% python3 -q
>>> import numpy as np
>>> from numpy import linalg as LA
>>> np.set_printoptions(precision=3, suppress=True, linewidth=140, sign=" ")
>>> K = np.loadtxt("m.csv", delimiter=",")
>>> print(K)
[[ 0.96   0.105 -0.056 -0.089  0.024  0.008 -0.089 -0.008 -0.008 -0.056 -0.121  0.137 -0.024  0.105  0.008]
 [ 0.105  0.727  0.147  0.231 -0.063 -0.021  0.231  0.021  0.021  0.147  0.315 -0.357  0.063 -0.273 -0.021]
 [-0.056  0.147  0.921 -0.124  0.034  0.011 -0.124 -0.011 -0.011 -0.079 -0.169  0.192 -0.034  0.147  0.011]
 [-0.089  0.231 -0.124  0.805  0.053  0.018 -0.195 -0.018 -0.018 -0.124 -0.266  0.302 -0.053  0.231  0.018]
 [ 0.024 -0.063  0.034  0.053  0.985 -0.005  0.053  0.005  0.005  0.034  0.073 -0.082  0.015 -0.063 -0.005]
 [ 0.008 -0.021  0.011  0.018 -0.005  0.998  0.018  0.002  0.002  0.011  0.024 -0.027  0.005 -0.021 -0.002]
 [-0.089  0.231 -0.124 -0.195  0.053  0.018  0.805 -0.018 -0.018 -0.124 -0.266  0.302 -0.053  0.231  0.018]
 [-0.008  0.021 -0.011 -0.018  0.005  0.002 -0.018  0.998 -0.002 -0.011 -0.024  0.027 -0.005  0.021  0.002]
 [-0.008  0.021 -0.011 -0.018  0.005  0.002 -0.018 -0.002  0.998 -0.011 -0.024  0.027 -0.005  0.021  0.002]
 [-0.056  0.147 -0.079 -0.124  0.034  0.011 -0.124 -0.011 -0.011  0.921 -0.169  0.192 -0.034  0.147  0.011]
 [-0.121  0.315 -0.169 -0.266  0.073  0.024 -0.266 -0.024 -0.024 -0.169  0.637  0.412 -0.073  0.315  0.024]
 [ 0.137 -0.357  0.192  0.302 -0.082 -0.027  0.302  0.027  0.027  0.192  0.412  0.533  0.082 -0.357 -0.027]
 [-0.024  0.063 -0.034 -0.053  0.015  0.005 -0.053 -0.005 -0.005 -0.034 -0.073  0.082  0.985  0.063  0.005]
 [ 0.105 -0.273  0.147  0.231 -0.063 -0.021  0.231  0.021  0.021  0.147  0.315 -0.357  0.063  0.727 -0.021]
 [ 0.008 -0.021  0.011  0.018 -0.005 -0.002  0.018  0.002  0.002  0.011  0.024 -0.027  0.005 -0.021  0.998]]
>>> w, V = LA.eigh(K)
>>> vec = np.array([5, 2, -8, 8, 7, 4, -8, -8, 5, -4, -3, -5, 0, 6, -2])
>>> print(round(float(vec @ K @ vec / (vec @ vec)), 3), round(float(w[0]), 3), round(w[-1], 3))
0.923 -1.0 1.0
>>> print(np.round(vec @ K @ vec, 3))
429.163
>>> print(round(float(np.abs(K).sum(axis=1).max()), 3), round(float(np.abs(w).max()), 3))
3.058 1.0
>>> print(round(float(LA.norm(K, "nuc")), 3))
15.0
>>> print(round(float(LA.norm(K, 1)), 3), round(float(LA.norm(K, np.inf)), 3))
3.058 3.058
>>> print(round(float(LA.norm(K, 2)), 3))
1.0
>>> print(LA.norm(K, axis=1).argmax())
0
>>> print(round(LA.norm(K[6], 1), 3), round(float(LA.norm(K[6], np.inf)), 3))
2.545 0.805
>>> print(LA.norm(K, axis=1))
[ 1.  1.  1.  1.  1.  1.  1.  1.  1.  1.  1.  1.  1.  1.  1.]
>>> M2 = np.array([[0, 0],
...     [5, 1],
...     [1, 8],
...     [6, 2],
...     [7, 7],
...     [1, 3],
...     [2, 6],
...     [5, 1],
...     [0, 2],
...     [0, 2],
...     [5, 6],
...     [6, 3],
...     [4, 8],
...     [0, 5],
...     [2, 6]])
>>> print(np.vstack([K, M2.T]).shape)
(17, 15)
>>> print(np.einsum("ij,ij->i", K, K))
[ 1.  1.  1.  1.  1.  1.  1.  1.  1.  1.  1.  1.  1.  1.  1.]
